>>> import numpy as np
>>> np.set_printoptions(precision=1, suppress=True, linewidth=200, floatmode="fixed")
>>> E = np.load("run7.npy")
>>> E
array([[-14.7,  14.0,  30.8, -19.2,  12.5,  17.1],
       [-12.9,  14.8,  29.0, -18.4,  13.4,  18.6],
       [-20.2,  21.7, -28.4,  18.5,  13.2,  24.8],
       [-18.7,  22.7, -28.8,  19.3,  11.8,  25.7],
       [ -4.6,   0.0,  -9.2,   6.6,  -9.7,  -3.9],
       [ -4.0,  -0.8,  -6.7,   6.8,  -7.7,  -4.3],
       [ -3.7,   0.1,  -8.4,   8.4,  -9.5,  -3.3],
       [ -5.5,  -1.8,  -8.3,   5.3,  -9.4,  -4.5],
       [-19.6,  19.7, -27.0,  19.4,  13.9,  24.9],
       [-20.8,  23.8, -29.2,  19.6,  12.7,  24.4],
       [-13.2,  14.5,  29.8, -19.5,  14.6,  18.0],
       [ -1.9,  -0.8,  -7.4,   6.0,  -9.6,  -4.3],
       [-22.2,  24.2, -27.3,  18.3,  14.0,  22.8],
       [-21.3,  22.4, -26.1,  17.9,  14.8,  25.0],
       [-12.9,  17.8,  30.2, -20.6,  12.6,  18.5],
       [ -3.5,  -1.5,  -8.1,   6.2,  -9.2,  -3.1],
       [ -4.4,   0.4,  -8.3,   6.4, -11.5,  -5.1],
       [-20.7,  20.7, -28.2,  19.5,  14.8,  25.5],
       [-20.7,  21.8, -26.8,  20.0,  13.9,  23.1],
       [-13.6,  15.3,  30.6, -18.5,  14.5,  17.1],
       [ -5.0,   0.2,  -7.3,   6.2, -10.7,  -4.2],
       [-18.9,  20.9, -27.6,  19.8,  13.7,  22.9],
       [-20.2,  21.7, -27.8,  20.3,  12.3,  24.4],
       [-19.2,  21.0, -28.1,  19.9,  14.9,  24.8],
       [-14.5,  15.8,  29.8, -20.2,  14.2,  17.8],
       [-19.5,  22.6, -27.5,  18.3,  14.3,  23.0],
       [-20.5,  21.9, -28.8,  18.1,  15.9,  26.5],
       [-14.4,  15.9,  29.4, -21.0,  14.9,  17.3],
       [-15.8,  15.1,  29.9, -20.1,  14.9,  17.1],
       [ -5.1,   0.0,  -8.9,   4.4, -10.2,  -3.8],
       [-19.8,  20.6, -29.3,  19.0,  14.9,  22.0],
       [ -4.9,   0.6,  -8.9,   5.8, -11.3,  -3.9],
       [-12.1,  15.3,  28.3, -21.7,  13.9,  16.8],
       [-12.3,  15.2,  30.3, -22.6,  14.3,  17.7]])
>>> A2 = np.c_[E[:, :4] @ np.array([[2, 0, 3, -5], [-5, -3, 5, 3], [-2, -2, 3, -2], [5, -3, -4, -1]]), np.array([0, 1, 0, 0, 2, 1, 1, 1, 0, 1, 0, 2, 0, 1, 2, 1, 2, 1, 1, 1, 2, 0, 0, 2, 1, 1, 1, 0, 0, 1, 2, 0, 1, 2])]
>>> A2
array([[-257.0,  -46.0,  195.1,   73.1,    0.0],
       [-249.8,  -47.2,  195.9,   69.3,    1.0],
       [   0.4,  -63.8, -111.3,  204.4,    0.0],
       [   3.2,  -68.4, -106.2,  199.9,    0.0],
       [  42.2,   -1.4,  -67.8,   34.8,    2.0],
       [  43.4,   -4.6,  -63.3,   24.2,    1.0],
       [  50.9,   -8.7,  -69.4,   27.2,    1.0],
       [  41.1,    6.1,  -71.6,   33.4,    1.0],
       [  13.3,  -63.3, -118.9,  191.7,    0.0],
       [  -4.2,  -71.8, -109.4,  214.2,    1.0],
       [-256.0,  -44.6,  200.3,   69.4,    0.0],
       [  45.0,   -0.8,  -55.9,   15.9,    2.0],
       [ -19.3,  -72.9, -100.7,  219.9,    0.0],
       [ -12.9,  -68.7, -101.8,  208.0,    1.0],
       [-278.2,  -52.0,  223.3,   78.1,    2.0],
       [  47.7,    2.1,  -67.1,   23.0,    1.0],
       [  37.8,   -3.8,  -61.7,   33.4,    2.0],
       [   9.0,  -64.2, -121.2,  202.5,    1.0],
       [   3.2,  -71.8, -113.5,  202.5,    1.0],
       [-257.4,  -51.6,  201.5,   71.2,    1.0],
       [  34.6,   -4.6,  -60.7,   34.0,    2.0],
       [  11.9,  -66.9, -114.2,  192.6,    0.0],
       [   8.2,  -70.4, -116.7,  201.4,    0.0],
       [  12.3,  -66.5, -116.5,  195.3,    2.0],
       [-268.6,  -46.4,  205.7,   80.5,    1.0],
       [  -5.5,  -67.7, -101.2,  202.0,    1.0],
       [  -2.4,  -62.4, -110.8,  207.7,    1.0],
       [-272.1,  -43.5,  208.5,   81.9,    0.0],
       [-267.4,  -44.8,  198.2,   84.6,    0.0],
       [  29.6,    4.6,  -59.6,   38.9,    1.0],
       [  11.0,  -60.2, -120.3,  200.4,    2.0],
       [  34.0,   -1.4,  -61.6,   38.3,    0.0],
       [-265.8,  -37.4,  211.9,   71.5,    1.0],
       [-274.2,  -38.4,  220.4,   69.1,    2.0]])
>>> np.round(np.linalg.lstsq(E, A2[:, 0])[0], 1) + 0
array([ 2.0, -5.0, -2.0,  5.0,  0.0,  0.0])
>>> np.linalg.matrix_rank(np.c_[E, A2])
np.int64(7)
>>> np.round(np.linalg.norm(A2 - E @ np.linalg.lstsq(E, A2)[0], axis=0), 1) + 0
array([0.0, 0.0, 0.0, 0.0, 4.3])
